$ ipython --no-banner

In [1]: import numpy as np

In [2]: np.set_printoptions(suppress=True, linewidth=160)

In [3]: K = np.array([[0, 1, 0, 0, 0],
   ...:     [1, 0, 0, 0, 0],
   ...:     [0, 0, 0, 1, 1],
   ...:     [0, 0, 1, 0, 0],
   ...:     [0, 0, 1, 0, 0]])

In [4]: # equal to its transpose

In [5]: evals, evecs = np.linalg.eigh(K)

In [6]: vec = np.array([5, 5, 3, 7, 8])

In [7]: np.round(evecs * np.maximum(evals, 0) @ evecs.T, 4)
Out[7]: 
array([[0.5   , 0.5   , 0.    , 0.    , 0.    ],
       [0.5   , 0.5   , 0.    , 0.    , 0.    ],
       [0.    , 0.    , 0.7071, 0.5   , 0.5   ],
       [0.    , 0.    , 0.5   , 0.3536, 0.3536],
       [0.    , 0.    , 0.5   , 0.3536, 0.3536]])

In [8]: round(vec @ K @ vec / (vec @ vec), 4), np.round(evals[0], 4), round(evals[-1], 4)
Out[8]: (np.float64(0.814), np.float64(-1.4142), np.float64(1.4142))

In [9]: np.round(evecs * np.abs(evals) @ evecs.T, 4) + 0
Out[9]: 
array([[1.    , 0.    , 0.    , 0.    , 0.    ],
       [0.    , 1.    , 0.    , 0.    , 0.    ],
       [0.    , 0.    , 1.4142, 0.    , 0.    ],
       [0.    , 0.    , 0.    , 0.7071, 0.7071],
       [0.    , 0.    , 0.    , 0.7071, 0.7071]])

In [10]: np.round(np.linalg.eigvalsh(K[1:, 1:]), 4)
Out[10]: array([-1.4142,  0.    ,  0.    ,  1.4142])

In [11]: W0 = np.array([[4, 0, 4], [0, 1, 0], [0, 0, 1]])

In [12]: # 2 groups of indices that never mix

In [13]: def softmax(z):
    ...:     e = np.exp(z - z.max(axis=-1, keepdims=True))
    ...:     return e / e.sum(axis=-1, keepdims=True)
    ...: 

In [14]: np.round(softmax(W0[1]), 4)
Out[14]: array([0.2119, 0.5761, 0.2119])

In [15]: softmax(W0).sum(axis=1)
Out[15]: array([1., 1., 1.])

In [16]: S = W0 @ W0.T / np.sqrt(3)

In [17]: softmax(S).round(6).argmax(axis=1)
Out[17]: array([0, 1, 0])

In [18]: m1 = np.load("sample8.npy")

In [19]: m1
Out[19]: 
array([[ 2.5848, -0.9066, -3.3348, -0.4173],
       [-0.9341,  1.0077,  0.4347, -0.4714],
       [-1.9924, -0.9455, -3.778 ,  2.272 ],
       [-0.4198,  1.022 ,  0.1548, -0.9473],
       [ 0.2426,  0.659 ,  2.1841, -1.0395],
       [-1.0815, -0.1962, -3.0018,  1.0006],
       [-2.9691,  1.8346, -1.0173, -0.0955],
       [-3.7788,  0.6222, -4.1804,  1.7585],
       [ 1.6203,  0.3854,  2.7637, -1.4057],
       [ 2.4582,  1.0417,  3.62  , -2.7805],
       [-3.3031,  1.1553, -3.228 ,  1.0273],
       [-1.9379,  0.3946, -3.8396,  0.8846],
       [-2.9518,  0.0999,  1.1375,  1.5737],
       [ 1.7982, -1.7435, -0.7633,  0.8489],
       [-0.6152,  0.0275,  1.3709,  0.2387],
       [ 1.8765, -2.1362, -1.9122,  1.1217]])

In [20]: np.round(softmax(m1[9]), 4)
Out[20]: array([0.225 , 0.0546, 0.7192, 0.0012])

In [21]: np.round(softmax(m1).sum(axis=1), 4)
Out[21]: array([1., 1., 1., 1., 1., 1., 1., 1., 1., 1., 1., 1., 1., 1., 1., 1.])

In [22]: np.round(softmax(10 * m1[9]), 4) + 0
Out[22]: array([0., 0., 1., 0.])

In [23]: S = m1 @ m1.T / np.sqrt(4)

In [24]: softmax(S).round(6).argmax(axis=1)
Out[24]: array([ 0,  6,  7,  9,  9,  7,  7,  7,  9,  9,  7,  7, 12, 15, 12, 15])

In [25]: dist = np.linalg.norm(m1[:, None] - m1[None], axis=-1)

In [26]: dist[:5, :5].round(4)
Out[26]: 
array([[0.    , 5.5008, 5.3274, 5.0205, 6.2276],
       [5.5008, 0.    , 5.4962, 0.7547, 2.2112],
       [5.3274, 5.4962, 0.    , 5.6723, 7.3541],
       [5.0205, 0.7547, 5.6723, 0.    , 2.1673],
       [6.2276, 2.2112, 7.3541, 2.1673, 0.    ]])

In [27]: (dist + 1e9 * np.eye(16)).round(6).argmin(axis=1)
Out[27]: array([15,  3,  5,  1,  8, 11, 10, 10,  4,  8,  7,  5, 14, 15,  1, 13])

In [28]: dist.shape
Out[28]: (16, 16)

In [29]: np.unravel_index(dist.round(6).argmax(), dist.shape)
Out[29]: (np.int64(7), np.int64(9))

In [30]: W2 = m1[[10, 1]].astype(float)

In [31]: for _ in range(3):
    ...:     lab = np.linalg.norm(m1[:, None] - W2, axis=-1).argmin(axis=1)
    ...:     W2 = np.array([m1[lab == j].mean(axis=0) for j in range(2)])
    ...: 

In [32]: lab
Out[32]: array([1, 1, 0, 1, 1, 0, 0, 0, 1, 1, 0, 0, 1, 1, 1, 1])

In [33]: np.bincount(lab)
Out[33]: array([ 6, 10])

In [34]: M = np.array([[-4, 4, 5, -1, -2],
    ...:     [-3, -5, 4, 1, 2],
    ...:     [-5, 3, 4, -4, -3],
    ...:     [2, -1, -5, 1, -2],
    ...:     [-4, -5, 3, -2, 5]])

In [35]: M
Out[35]: 
array([[-4,  4,  5, -1, -2],
       [-3, -5,  4,  1,  2],
       [-5,  3,  4, -4, -3],
       [ 2, -1, -5,  1, -2],
       [-4, -5,  3, -2,  5]])

In [36]: P = np.triu(np.array([[4, -2, 5, -8, 2],
    ...:     [-3, 8, -3, 0, -6],
    ...:     [9, -3, 9, 9, 2],
    ...:     [4, 2, 6, 2, -2],
    ...:     [8, 7, 6, 2, 4]]), 1) + np.eye(5)

In [37]: B = P @ K @ np.linalg.inv(P)

In [38]: P @ K - K @ P
Out[38]: 
array([[ -2.,   0.,  -3.,   5.,  11.],
       [  0.,   2., -11.,   5.,  -5.],
       [  0.,   0.,  11.,   0.,   2.],
       [  0.,   0.,  -2.,  -9.,  -2.],
       [  0.,   0.,   0.,  -9.,  -2.]])

In [39]: np.round(np.linalg.det(B), 4)
Out[39]: np.float64(-0.0)

In [40]: np.linalg.matrix_rank(B)
Out[40]: np.int64(4)

In [41]: mat = np.loadtxt("data.csv", delimiter=",")

In [42]: mat
Out[42]: 
array([[-2.67, -1.28, -0.83,  0.6 ,  2.14],
       [ 1.27,  0.21,  1.95, -0.58, -2.23],
       [-4.34, -2.75,  3.1 , -0.38,  2.27],
       [-2.09, -0.95, -0.83, -0.1 ,  0.09],
       [-2.94, -1.47, -1.14,  0.05, -0.33]])

In [43]: # looks like rank 4

In [44]: np.kron(np.eye(2, dtype=int), mat)
Out[44]: 
array([[-2.67, -1.28, -0.83,  0.6 ,  2.14, -0.  , -0.  , -0.  ,  0.  ,  0.  ],
       [ 1.27,  0.21,  1.95, -0.58, -2.23,  0.  ,  0.  ,  0.  , -0.  , -0.  ],
       [-4.34, -2.75,  3.1 , -0.38,  2.27, -0.  , -0.  ,  0.  , -0.  ,  0.  ],
       [-2.09, -0.95, -0.83, -0.1 ,  0.09, -0.  , -0.  , -0.  , -0.  ,  0.  ],
       [-2.94, -1.47, -1.14,  0.05, -0.33, -0.  , -0.  , -0.  ,  0.  , -0.  ],
       [-0.  , -0.  , -0.  ,  0.  ,  0.  , -2.67, -1.28, -0.83,  0.6 ,  2.14],
       [ 0.  ,  0.  ,  0.  , -0.  , -0.  ,  1.27,  0.21,  1.95, -0.58, -2.23],
       [-0.  , -0.  ,  0.  , -0.  ,  0.  , -4.34, -2.75,  3.1 , -0.38,  2.27],
       [-0.  , -0.  , -0.  , -0.  ,  0.  , -2.09, -0.95, -0.83, -0.1 ,  0.09],
       [-0.  , -0.  , -0.  ,  0.  , -0.  , -2.94, -1.47, -1.14,  0.05, -0.33]])

In [45]: np.round(np.linalg.eigvals(mat), 4) + 0
Out[45]: array([ 2.2875+0.j    , -0.6855+2.0628j, -0.6855-2.0628j, -0.7065+0.j    ,  0.    +0.j    ])

In [46]: round(np.linalg.det(2 * mat), 4), round(np.linalg.det(mat), 4)
Out[46]: (np.float64(0.0), np.float64(0.0))

In [47]: round(np.einsum("ij,ji->", mat, mat), 4)
Out[47]: np.float64(-1.8387)

In [48]: round(float(np.linalg.det(mat[::-1])), 4)
Out[48]: 0.0

In [49]: rng = np.random.default_rng(66)

In [50]: lab = rng.permutation(3)

In [51]: B = W0[:, lab] * rng.choice([-1, 1], 3)

In [52]: B
Out[52]: 
array([[-4,  0,  4],
       [ 0,  1,  0],
       [ 0,  0,  1]])

In [53]: U, _, Vt = np.linalg.svd(W0.T @ B)

In [54]: lab
Out[54]: array([0, 1, 2])

In [55]: np.round(U @ Vt, 4) + 0
Out[55]: 
array([[-1.,  0.,  0.],
       [ 0.,  1.,  0.],
       [ 0.,  0.,  1.]])
